$ python3 -q
>>> import numpy as np
>>> np.set_printoptions(suppress=True, linewidth=100)
>>> X = np.diag(np.array([0, 2, 0, 1, 0, 1, 3]))
>>> X
array([[0, 0, 0, 0, 0, 0, 0],
       [0, 2, 0, 0, 0, 0, 0],
       [0, 0, 0, 0, 0, 0, 0],
       [0, 0, 0, 1, 0, 0, 0],
       [0, 0, 0, 0, 0, 0, 0],
       [0, 0, 0, 0, 0, 1, 0],
       [0, 0, 0, 0, 0, 0, 3]])
>>> left, sig, Vh = np.linalg.svd(X)
>>> evecs = Vh[:(sig > 1e-8).sum()]
>>> rng = np.random.default_rng(272149)
>>> x0 = X[6] + -3 * X[2] + rng.integers(2) * np.eye(7)[1]
>>> x0
array([0., 0., 0., 0., 0., 0., 3.])
>>> np.allclose(evecs.T @ evecs @ x0, x0)
True
>>> evecs.T @ evecs
array([[0., 0., 0., 0., 0., 0., 0.],
       [0., 1., 0., 0., 0., 0., 0.],
       [0., 0., 0., 0., 0., 0., 0.],
       [0., 0., 0., 1., 0., 0., 0.],
       [0., 0., 0., 0., 0., 0., 0.],
       [0., 0., 0., 0., 0., 1., 0.],
       [0., 0., 0., 0., 0., 0., 1.]])
>>> np.linalg.matrix_rank(np.vstack([X, x0]))
np.int64(4)
>>> evals, evecs = np.linalg.eigh(X)
>>> x0 = np.array([2, -2, 1, -1, -2, -3, 1])
>>> evecs * np.abs(evals) @ evecs.T
array([[0., 0., 0., 0., 0., 0., 0.],
       [0., 2., 0., 0., 0., 0., 0.],
       [0., 0., 0., 0., 0., 0., 0.],
       [0., 0., 0., 1., 0., 0., 0.],
       [0., 0., 0., 0., 0., 0., 0.],
       [0., 0., 0., 0., 0., 1., 0.],
       [0., 0., 0., 0., 0., 0., 3.]])
>>> (np.sign(evecs[:, -1].round(6)) == np.sign(evecs[0, -1].round(6))).astype(int)
array([1, 1, 1, 1, 1, 1, 0])
>>> x0 @ X @ x0
np.int64(21)
>>> def softmax(z):
...     e = np.exp(z - z.max(axis=-1, keepdims=True))
...     return e / e.sum(axis=-1, keepdims=True)
... 
>>> np.round(softmax(X).sum(axis=1), 3)
array([1., 1., 1., 1., 1., 1., 1.])
>>> np.round(softmax(X[6] + 5), 3)
array([0.038, 0.038, 0.038, 0.038, 0.038, 0.038, 0.77 ])
>>> np.round(softmax(10 * X[6]), 3) + 0
array([0., 0., 0., 0., 0., 0., 1.])
>>> S = X @ X.T / np.sqrt(7)
>>> np.round(softmax(S + np.triu(np.full(S.shape, -np.inf), 1)), 3)
array([[1.   , 0.   , 0.   , 0.   , 0.   , 0.   , 0.   ],
       [0.181, 0.819, 0.   , 0.   , 0.   , 0.   , 0.   ],
       [0.333, 0.333, 0.333, 0.   , 0.   , 0.   , 0.   ],
       [0.224, 0.224, 0.224, 0.327, 0.   , 0.   , 0.   ],
       [0.2  , 0.2  , 0.2  , 0.2  , 0.2  , 0.   , 0.   ],
       [0.155, 0.155, 0.155, 0.155, 0.155, 0.226, 0.   ],
       [0.028, 0.028, 0.028, 0.028, 0.028, 0.028, 0.833]])
>>> np.round(softmax(S), 3)
array([[0.143, 0.143, 0.143, 0.143, 0.143, 0.143, 0.143],
       [0.095, 0.43 , 0.095, 0.095, 0.095, 0.095, 0.095],
       [0.143, 0.143, 0.143, 0.143, 0.143, 0.143, 0.143],
       [0.134, 0.134, 0.134, 0.196, 0.134, 0.134, 0.134],
       [0.143, 0.143, 0.143, 0.143, 0.143, 0.143, 0.143],
       [0.134, 0.134, 0.134, 0.134, 0.134, 0.196, 0.134],
       [0.028, 0.028, 0.028, 0.028, 0.028, 0.028, 0.833]])
